$ python3 -q
>>> import numpy as np
>>> from numpy import linalg as LA
>>> np.set_printoptions(suppress=True, linewidth=120)
>>> M = np.minimum.outer(np.arange(1, 7), np.arange(1, 7)) * 4
>>> M
array([[ 4,  4,  4,  4,  4,  4],
       [ 4,  8,  8,  8,  8,  8],
       [ 4,  8, 12, 12, 12, 12],
       [ 4,  8, 12, 16, 16, 16],
       [ 4,  8, 12, 16, 20, 20],
       [ 4,  8, 12, 16, 20, 24]])
>>> A2 = LA.inv(M)
>>> M @ A2
array([[1., 0., 0., 0., 0., 0.],
       [0., 1., 0., 0., 0., 0.],
       [0., 0., 1., 0., 0., 0.],
       [0., 0., 0., 1., 0., 0.],
       [0., 0., 0., 0., 1., 0.],
       [0., 0., 0., 0., 0., 1.]])
>>> round(LA.slogdet(M)[0], 1)
np.float64(1.0)
>>> np.allclose(A2, M.T)
False
>>> np.round(LA.det(M) * A2, 1)
array([[ 2048., -1024.,     0.,     0.,     0.,     0.],
       [-1024.,  2048., -1024.,     0.,     0.,     0.],
       [    0., -1024.,  2048., -1024.,     0.,     0.],
       [    0.,     0., -1024.,  2048., -1024.,     0.],
       [    0.,     0.,     0., -1024.,  2048., -1024.],
       [    0.,     0.,     0.,     0., -1024.,  1024.]])
>>> round(LA.det(M) * LA.det(A2), 1)
np.float64(1.0)
>>> np.round(LA.inv(A2), 1)
array([[ 4.,  4.,  4.,  4.,  4.,  4.],
       [ 4.,  8.,  8.,  8.,  8.,  8.],
       [ 4.,  8., 12., 12., 12., 12.],
       [ 4.,  8., 12., 16., 16., 16.],
       [ 4.,  8., 12., 16., 20., 20.],
       [ 4.,  8., 12., 16., 20., 24.]])
>>> x0 = np.array([0, 1, 2, 0, 2, 2])
>>> rhs = M @ x0
>>> b, lr = np.zeros(6), 1 / LA.norm(M, 2) ** 2
>>> for i in range(150):
...     b -= lr * M.T @ (M @ b - rhs)
...     if i % 50 == 0: print(i, round(LA.norm(M @ b - rhs), 1))
... 
0 2.9
50 2.7
100 2.6
>>> b.round(1)
array([0.4, 0.8, 1.1, 1.3, 1.6, 1.8])
>>> Q, r_ = LA.qr(M)
>>> np.round(abs(r_[0, 0]), 1), np.round(LA.norm(M[:, 0]), 1)
(np.float64(9.8), np.float64(9.8))
>>> np.allclose(r_.T @ r_, M.T @ M)
True
>>> vals, V = LA.eigh(M)
>>> x0 = np.array([-1, 0, -2, 1, 0, 0])
>>> np.round(V * np.sqrt(vals) @ V.T, 1)
array([[1.7, 0.7, 0.5, 0.4, 0.3, 0.3],
       [0.7, 2.2, 1.1, 0.8, 0.7, 0.6],
       [0.5, 1.1, 2.5, 1.4, 1.1, 1. ],
       [0.4, 0.8, 1.4, 2.8, 1.7, 1.5],
       [0.3, 0.7, 1.1, 1.7, 3.2, 2.2],
       [0.3, 0.6, 1. , 1.5, 2.2, 3.9]])
>>> np.abs(M).sum(axis=1).max(), round(float(np.abs(vals).max()), 1)
(np.int64(84), 68.8)
>>> np.round(LA.eigvalsh(M[1:, 1:]), 1)
array([ 1.1,  1.5,  2.6,  7.2, 67.7])
>>> round(float(LA.norm(M[1] - M[2])), 1)
8.0
>>> np.round(LA.norm(M, axis=0), 1)
array([ 9.8, 18.3, 25.6, 31.5, 35.8, 38.2])
>>> LA.norm(M, axis=1).argmax()
np.int64(5)
>>> np.round(LA.norm(M, 2), 1)
np.float64(68.8)
>>> np.round(LA.norm(M) ** 2 / LA.norm(M, 2) ** 2, 1)
np.float64(1.0)
>>> A = np.load("run12.npy")
>>> A
array([[6., 1., 1., 1., 1.],
       [1., 6., 1., 1., 1.],
       [1., 1., 6., 1., 1.],
       [1., 1., 1., 6., 1.],
       [1., 1., 1., 1., 6.]])
>>> U, sigma, Vt = LA.svd(A, full_matrices=False)
>>> U.shape, sigma.shape, Vt.shape
((5, 5), (5,), (5, 5))
>>> np.round(np.sqrt((sigma ** 2).sum()), 1), np.round(LA.norm(A), 1)
(np.float64(14.1), np.float64(14.1))
>>> np.allclose(U * sigma @ Vt, A)
True
>>> np.round(U.T @ U, 1) + 0
array([[1., 0., 0., 0., 0.],
       [0., 1., 0., 0., 0.],
       [0., 0., 1., 0., 0.],
       [0., 0., 0., 1., 0.],
       [0., 0., 0., 0., 1.]])
>>> x0 = np.array([0, 1, 2, 7, 8])
>>> rhs = A @ x0
>>> rhs
array([18., 23., 28., 53., 58.])
>>> np.round(LA.solve(A, rhs), 1) + 0
array([0., 1., 2., 7., 8.])
>>> np.round(LA.solve(A.T, A[2]), 1) + 0
array([0., 0., 1., 0., 0.])
>>> np.round(LA.solve(A, A[:, 0]), 1) + 0
array([1., 0., 0., 0., 0.])
>>> np.round(LA.solve(A, -3 * rhs), 1) + 0
array([  0.,  -3.,  -6., -21., -24.])
>>> np.round(LA.solve(A, rhs + A[:, 1]), 1) + 0
array([0., 2., 2., 7., 8.])
>>> W1 = np.array([[-3, -7, -8, -2, 0, -3],
...     [-4, -1, -1, 9, 8, -9],
...     [-4, 8, 4, 2, 3, 3],
...     [-6, 4, -8, 6, 8, -9],
...     [3, 9, 0, -5, -7, -5]])
>>> b = np.array([0, 0, 3, 1, 0, 2])
>>> H = np.maximum(A @ W1 + b, 0)
>>> (H > 0).mean(axis=0)
array([0.2, 0.8, 0.2, 0.8, 0.8, 0. ])
>>> (H > 0).astype(int)
array([[0, 0, 0, 1, 1, 0],
       [0, 1, 0, 1, 1, 0],
       [0, 1, 1, 1, 1, 0],
       [0, 1, 0, 1, 1, 0],
       [1, 1, 0, 0, 0, 0]])
>>> basis = np.array([[-5, 3, 8],
...     [8, 4, -4],
...     [7, 8, 3],
...     [7, 0, 5],
...     [-4, -7, 9],
...     [8, -1, -9]])
>>> W1 @ basis
array([[-135,  -98,   -3],
       [ -36,  -71,  167],
       [ 138,   28,  -42],
       [ -56, -113,   95],
       [  10,   99,  -55]])
>>> H @ basis
array([[ -41.,  -84.,  113.],
       [ 248., -332.,  716.],
       [ 533.,  103.,  166.],
       [ 343., -232.,  541.],
       [ 459.,  235., -224.]])
>>> (H @ basis).round(6).argmax(axis=1)
array([2, 2, 0, 2, 0])
>>> x0 = np.ones(5)
>>> for _ in range(7):
...     x0 = A @ x0
...     x0 /= LA.norm(x0)
...     print(round(x0 @ A @ x0, 1))
... 
10.0
10.0
10.0
10.0
10.0
10.0
10.0
>>> round(float(LA.eigvalsh(A)[-1]), 1)
10.0
>>> rng = np.random.default_rng(92)
>>> idx = rng.permutation(5)
>>> idx
array([2, 3, 0, 4, 1])
>>> A2 = A[idx][:, idx]
>>> np.diag(A2)
array([6., 6., 6., 6., 6.])
>>> J = np.load("data.npy")
>>> J
array([[ 7.9,  2.1,  6.9],
       [ 4. , -2.1, -1.1],
       [ 1.9,  3.9,  7.1],
       [ 5.9,  0.1,  3.1],
       [-4.1, -2. , -5. ]])
>>> U, sigma, Vt = LA.svd(J)
>>> np.argmax(sigma[:-1] / (sigma[1:] + 1e-6)) + 1
np.int64(2)
>>> sigma.round(1)
array([15.8,  6.7,  0.2])
>>> A2 = U[:, :2] @ np.diag(sigma[:2]) @ Vt[:2]
>>> A2.round(1)
array([[ 7.9,  2. ,  6.9],
       [ 4. , -2. , -1.1],
       [ 1.9,  4. ,  7. ],
       [ 5.9,  0.1,  3.1],
       [-4.1, -2. , -5. ]])
>>> round(LA.norm(J - A2, 2), 1), np.round(sigma[2], 1)
(np.float64(0.2), np.float64(0.2))
>>> round(float(np.abs(J - A2).max()), 1)
0.1
>>> LA.matrix_rank(J, rtol=0.05)
np.int64(2)
>>> np.allclose(A2[:-1].T @ LA.lstsq(A2[:-1].T, A2[-1])[0], A2[-1])
True
>>> LA.lstsq(A2[:-1].T, A2[-1])[2]
np.int32(2)
>>> np.round(np.trace(LA.pinv(A2) @ A2), 1)
np.float64(2.0)
>>> np.abs(np.diag(LA.qr(A2)[1])) > 1e-9
array([ True,  True, False])
>>> np.unique(A2.round(6), axis=0).shape
(5, 3)
>>> F = np.array([[0, 2, 1, 3, 2, 3],
...     [0, 0, 2, 0, 0, 0],
...     [0, 0, 0, 0, 3, 3],
...     [0, 0, 0, 0, 0, 2],
...     [0, 0, 0, 0, 0, 0],
...     [0, 0, 0, 0, 0, 0]])
>>> F
array([[0, 2, 1, 3, 2, 3],
       [0, 0, 2, 0, 0, 0],
       [0, 0, 0, 0, 3, 3],
       [0, 0, 0, 0, 0, 2],
       [0, 0, 0, 0, 0, 0],
       [0, 0, 0, 0, 0, 0]])
>>> np.argsort(-LA.norm(F, axis=0).round(6), kind="stable")[:3]
array([5, 4, 3])
>>> LA.cond(F) > 100
np.True_
>>> np.round(LA.norm(F, 2) / LA.norm(F), 1)
np.float64(0.9)
